>>> import numpy as np
>>> np.set_printoptions(precision=3, suppress=True, linewidth=140, sign=" ")
>>> mat = np.loadtxt("case10.csv", delimiter=",")
>>> mat
array([[ 3.,  0.,  0.],
       [ 0.,  8.,  6.],
       [ 0.,  1.,  9.]])
>>> np.sort(np.linalg.eigvals(mat).real)
array([  3.,   6.,  11.])
>>> mat @ mat
array([[   9.,    0.,    0.],
       [   0.,   70.,  102.],
       [   0.,   17.,   87.]])
>>> assert mat == mat.T
Traceback (most recent call last):
  File "<python-input-6>", line 1, in <module>
    assert mat == mat.T
           ^^^^^^^^^^^^
ValueError: The truth value of an array with more than one element is ambiguous. Use a.any() or a.all()
>>> print(mat @ mat)
[[   9.    0.    0.]
 [   0.   70.  102.]
 [   0.   17.   87.]]
>>> round(np.linalg.det(mat), 3)
np.float64(198.0)
>>> round(np.abs(np.linalg.eigvals(mat)).max(), 3)
np.float64(11.0)
>>> np.linalg.matrix_power(mat, 4)
array([[    81.,      0.,      0.],
       [     0.,   6634.,  16014.],
       [     0.,   2669.,   9303.]])
>>> (mat - mat.T) / 2
array([[ 0. ,  0. ,  0. ],
       [ 0. ,  0. ,  2.5],
       [ 0. , -2.5,  0. ]])
>>> np.sort(np.abs(np.linalg.eigvals(mat)))
array([  3.,   6.,  11.])
>>> rng = np.random.default_rng(999727)
>>> out = mat + rng.integers(-2, 3, (3, 1)) @ rng.integers(-2, 3, (1, 3))
>>> print(out)
[[ 3.  0.  0.]
 [ 0.  8.  5.]
 [ 0.  1.  8.]]
>>> out - mat
array([[ 0.,  0.,  0.],
       [ 0.,  0., -1.],
       [ 0.,  0., -1.]])
>>> np.linalg.matrix_rank(out - mat, tol=1e-8)
np.int64(1)
>>> out = mat / np.linalg.norm(mat, axis=1, keepdims=True)
>>> cov = out @ out.T
>>> (cov - 2 * np.eye(3)).round(6).argmax(axis=1)
array([ 1,  2,  1])
>>> cov[2]
array([ 0.   ,  0.685,  1.   ])
>>> cov
array([[ 1.   ,  0.   ,  0.   ],
       [ 0.   ,  1.   ,  0.685],
       [ 0.   ,  0.685,  1.   ]])
>>> print(round(np.degrees(np.arccos(np.clip(cov[2, 1], -1, 1))), 3))
46.79
>>> L = np.linalg.cholesky(cov)
>>> print(round(float(np.prod(np.diag(L)) ** 2), 3), np.round(np.linalg.det(cov), 3))
0.531 0.531
>>> np.linalg.eigvalsh(cov).min() > 0
np.True_
>>> M = np.load("arr.npy")
>>> M
array([[ 4,  9,  5,  6,  2,  2],
       [ 9,  4,  9,  5,  6,  2],
       [ 5,  9,  4,  9,  5,  6],
       [ 6,  5,  9,  4,  9,  5],
       [ 2,  6,  5,  9,  4,  9],
       [ 2,  2,  6,  5,  9,  4]])
>>> # equal to its transpose
>>> np.linalg.rank(M)
Traceback (most recent call last):
  File "<python-input-30>", line 1, in <module>
    np.linalg.rank(M)
    ^^^^^^^^^^^^^^
AttributeError: module 'numpy.linalg' has no attribute 'rank'
>>> M - M[0]
array([[ 0,  0,  0,  0,  0,  0],
       [ 5, -5,  4, -1,  4,  0],
       [ 1,  0, -1,  3,  3,  4],
       [ 2, -4,  4, -2,  7,  3],
       [-2, -3,  0,  3,  2,  7],
       [-2, -7,  1, -1,  7,  2]])
>>> M.sum(axis=1)
array([ 28,  35,  38,  38,  35,  28])
>>> print(M.mean(axis=0))
[ 4.667  5.833  6.333  6.333  5.833  4.667]
>>> np.diff(M, axis=0)
array([[ 5, -5,  4, -1,  4,  0],
       [-4,  5, -5,  4, -1,  4],
       [ 1, -4,  5, -5,  4, -1],
       [-4,  1, -4,  5, -5,  4],
       [ 0, -4,  1, -4,  5, -5]])
>>> np.abs(M).max()
np.int64(9)
>>> np.linalg.matrix_rank(M)
np.int64(6)
>>> print(np.linalg.svd(M, compute_uv=False))
[ 34.156  10.157   7.505   3.305   2.348   1.852]
>>> print(np.unravel_index(np.abs(M).argmax(), M.shape))
(np.int64(0), np.int64(1))
>>> cov = M.T @ M
>>> print(np.trace(cov), (M ** 2).sum())
1346 1346
>>> (M @ M.T).shape
(6, 6)
>>> np.linalg.matrix_rank(cov)
np.int64(6)
>>> data = np.loadtxt("w.csv", delimiter=",")
>>> data
array([[ -1.31 ,   9.231, -17.694],
       [  3.537,  -1.899, -19.593],
       [  6.088,  -9.07 , -16.753],
       [  6.868, -11.659, -14.727],
       [  1.825,   2.326, -19.78 ],
       [ -7.874,  16.109,   8.86 ],
       [ -7.12 ,  12.579,  13.823],
       [ -0.629,   7.816, -18.399],
       [  2.916, -12.365,  15.447],
       [ -3.822,  13.994, -13.769]])
>>> # rows and columns are dependent
>>> left, s, VT = np.linalg.svd(data)
>>> V = VT[:(s > 1e-8).sum()]
>>> vec = data[2] + -1 * data[1] + rng.integers(2) * np.eye(3)[2]
>>> vec
array([ 2.551, -7.171,  3.84 ])
>>> round(np.linalg.norm(vec - V.T @ V @ vec), 3)
np.float64(0.129)
>>> V.T @ V
array([[ 0.159, -0.346, -0.118],
       [-0.346,  0.858, -0.049],
       [-0.118, -0.049,  0.983]])
>>> rk = np.linalg.matrix_rank(data)
>>> rk
np.int64(2)
>>> null = np.linalg.svd(data)[2][rk:].T
>>> np.allclose(data @ null, 0)
True
>>> print([int(np.linalg.matrix_rank(data[:i])) for i in range(1, len(data) + 1)])
[1, 2, 2, 2, 2, 2, 2, 2, 2, 2]
>>> null.shape
(3, 1)
>>> null[:, 0] / null[np.abs(null[:, 0]).round(6).argmax(), 0]
array([ 1.   ,  0.411,  0.141])
>>> np.linalg.matrix_rank(data.T @ data), np.linalg.matrix_rank(data @ data.T)
(np.int64(2), np.int64(2))
>>> null @ null.T
array([[ 0.841,  0.346,  0.118],
       [ 0.346,  0.142,  0.049],
       [ 0.118,  0.049,  0.017]])
>>> [int(np.linalg.matrix_rank(np.delete(data, i, axis=0))) for i in range(10)]
[2, 2, 2, 2, 2, 2, 2, 2, 2, 2]
>>> round(float(np.linalg.norm(data, 2) / np.linalg.norm(data)), 3)
0.817
>>> D = np.linalg.norm(data[:, None] - data[None], axis=-1)
>>> np.flatnonzero(D[0] < D.mean() / 2)
array([ 0,  4,  7,  9])
>>> print(np.linalg.norm(data, axis=1))
[ 20.  20.  20.  20.  20.  20.  20.  20.  20.  20.]
>>> D[0].round(6).argsort(kind="stable")[:4]
array([ 0,  7,  9,  4])
>>> np.unravel_index(D.round(6).argmax(), D.shape)
(np.int64(3), np.int64(6))
>>> D[0]
array([  0.   ,  12.287,  19.762,  22.629,   7.865,  28.204,  32.222,   1.721,  39.781,   6.663])
>>> D.shape
(10, 10)
>>> D[:5, :5]
array([[  0.   ,  12.287,  19.762,  22.629,   7.865],
       [ 12.287,   0.   ,   8.124,  11.404,   4.562],
       [ 19.762,   8.124,   0.   ,   3.379,  12.538],
       [ 22.629,  11.404,   3.379,   0.   ,  15.702],
       [  7.865,   4.562,  12.538,  15.702,   0.   ]])
>>> D.mean(axis=1).argmax()
np.int64(8)
>>> J = np.load("test6.npy")
>>> J
array([[ -0.274,  29.408,  20.151, -10.808,  29.036,  -9.913, -19.866],
       [ -0.089,  29.895,  20.905,  -9.582,  29.705, -11.563, -18.33 ],
       [  1.267,  30.756,  20.034, -11.595,  29.158, -11.384, -19.713],
       [  0.612,  29.592,  20.74 , -11.469,  30.301, -11.216, -18.627],
       [ -1.585,  30.621,  19.164,  -8.904,  29.721, -11.615, -18.949],
       [ -0.367,  29.036,  18.175, -11.073,  29.799,  -9.324, -20.351],
       [ -0.84 ,  31.212,  19.461,  -8.497,  31.42 , -10.439, -20.382],
       [ -1.361,  29.13 ,  18.227,  -9.772,  30.609,  -9.457, -20.125],
       [ -0.941,  30.425,  20.68 ,  -9.649,  29.369, -10.304, -18.247],
       [ -0.536,  30.857,  20.005,  -8.755,  28.919,  -9.473, -20.76 ],
       [  0.235,  30.616,  19.152, -10.776,  27.943, -10.689, -19.395],
       [ -0.481,  30.886,  18.793, -12.08 ,  30.104, -10.862, -20.794],
       [  0.361,  30.179,  18.901,  -9.495,  29.513, -11.512, -20.124],
       [ -0.312,  29.801,  20.525,  -8.19 ,  31.123, -11.222, -18.879],
       [  1.6  ,  29.78 ,  20.624, -10.47 ,  30.637,  -9.593, -18.412],
       [  0.445,  30.388,  20.405,  -8.266,  30.719,  -9.778, -19.323],
       [  1.618,  30.697,  20.174, -10.444,  28.312,  -8.157, -19.334],
       [ -0.469,  30.407,  21.592, -10.515,  28.652, -11.432, -19.323],
       [  0.708,  27.089,  18.657,  -9.528,  29.091,  -8.919, -20.149],
       [  0.666,  30.133,  19.564,  -8.687,  29.212,  -8.309, -19.481],
       [ -0.196,  29.862,  20.534, -10.931,  29.423,  -8.493, -20.426],
       [  0.075,  28.344,  19.744,  -9.938,  30.124,  -9.938, -20.579],
       [ -0.651,  31.227,  19.854,  -8.149,  29.613,  -9.159, -19.41 ],
       [ -1.032,  30.986,  18.94 , -10.399,  29.135, -10.548, -20.18 ],
       [ -0.476,  31.302,  20.134,  -9.864,  30.11 ,  -9.553, -20.291],
       [  0.641,  31.26 ,  20.257, -10.378,  29.183,  -8.476, -18.949],
       [ -0.517,  31.377,  20.3  ,  -8.239,  30.149, -11.079, -19.786]])
>>> out = mat[0, 0] * mat[1:] - np.outer(mat[1:, 0], mat[0])
>>> out
array([[  0.,  24.,  18.],
       [  0.,   3.,  27.]])
>>> mat[:, 0] / mat[0, 0]
array([ 1.,  0.,  0.])
>>> np.linalg.matrix_rank(out), np.linalg.matrix_rank(mat)
(np.int64(2), np.int64(3))
>>> left, s = np.linalg.svd(out)
Traceback (most recent call last):
  File "<python-input-78>", line 1, in <module>
    left, s = np.linalg.svd(out)
    ^^^^^^^
ValueError: too many values to unpack (expected 2)
>>> left, s, VT = np.linalg.svd(out, full_matrices=False)
>>> print(np.round(left.T @ left, 3) + 0)
[[ 1.  0.]
 [ 0.  1.]]
>>> round(np.sqrt((s ** 2).sum()), 3), round(np.linalg.norm(out), 3)
(np.float64(40.472), np.float64(40.472))
>>> np.cumsum(s ** 2) / np.sum(s ** 2)
array([ 0.844,  1.   ])
>>> F = np.loadtxt("dump.csv", delimiter=",")
>>> F
array([[ 1.   ,  0.9  ,  0.81 ,  0.729],
       [ 0.9  ,  1.   ,  0.9  ,  0.81 ],
       [ 0.81 ,  0.9  ,  1.   ,  0.9  ],
       [ 0.729,  0.81 ,  0.9  ,  1.   ]])
>>> L = np.linalg.cholesky(F)
>>> L
array([[ 1.   ,  0.   ,  0.   ,  0.   ],
       [ 0.9  ,  0.436,  0.   ,  0.   ],
       [ 0.81 ,  0.392,  0.436,  0.   ],
       [ 0.729,  0.353,  0.392,  0.436]])
>>> np.diag(L) ** 2
array([ 1.  ,  0.19,  0.19,  0.19])
>>> A = np.load("block10.npy")
>>> A
array([[ 9., -2.,  0.,  0.,  0.,  0.,  0.],
       [-2.,  2., -2.,  0.,  0.,  0.,  0.],
       [ 0., -2.,  1., -2.,  0.,  0.,  0.],
       [ 0.,  0., -2.,  5., -2.,  0.,  0.],
       [ 0.,  0.,  0., -2.,  3., -2.,  0.],
       [ 0.,  0.,  0.,  0., -2.,  2., -2.],
       [ 0.,  0.,  0.,  0.,  0., -2.,  9.]])
>>> print(round(np.log10(np.linalg.cond(A))))
2
>>> print(np.round(np.linalg.norm(A, 2) / np.linalg.norm(A), 3))
0.603
>>> np.argsort(-np.linalg.norm(A, axis=0).round(6), kind="stable")[:3]
array([ 0,  6,  3])
>>> np.linalg.cond(A) > 100
np.True_
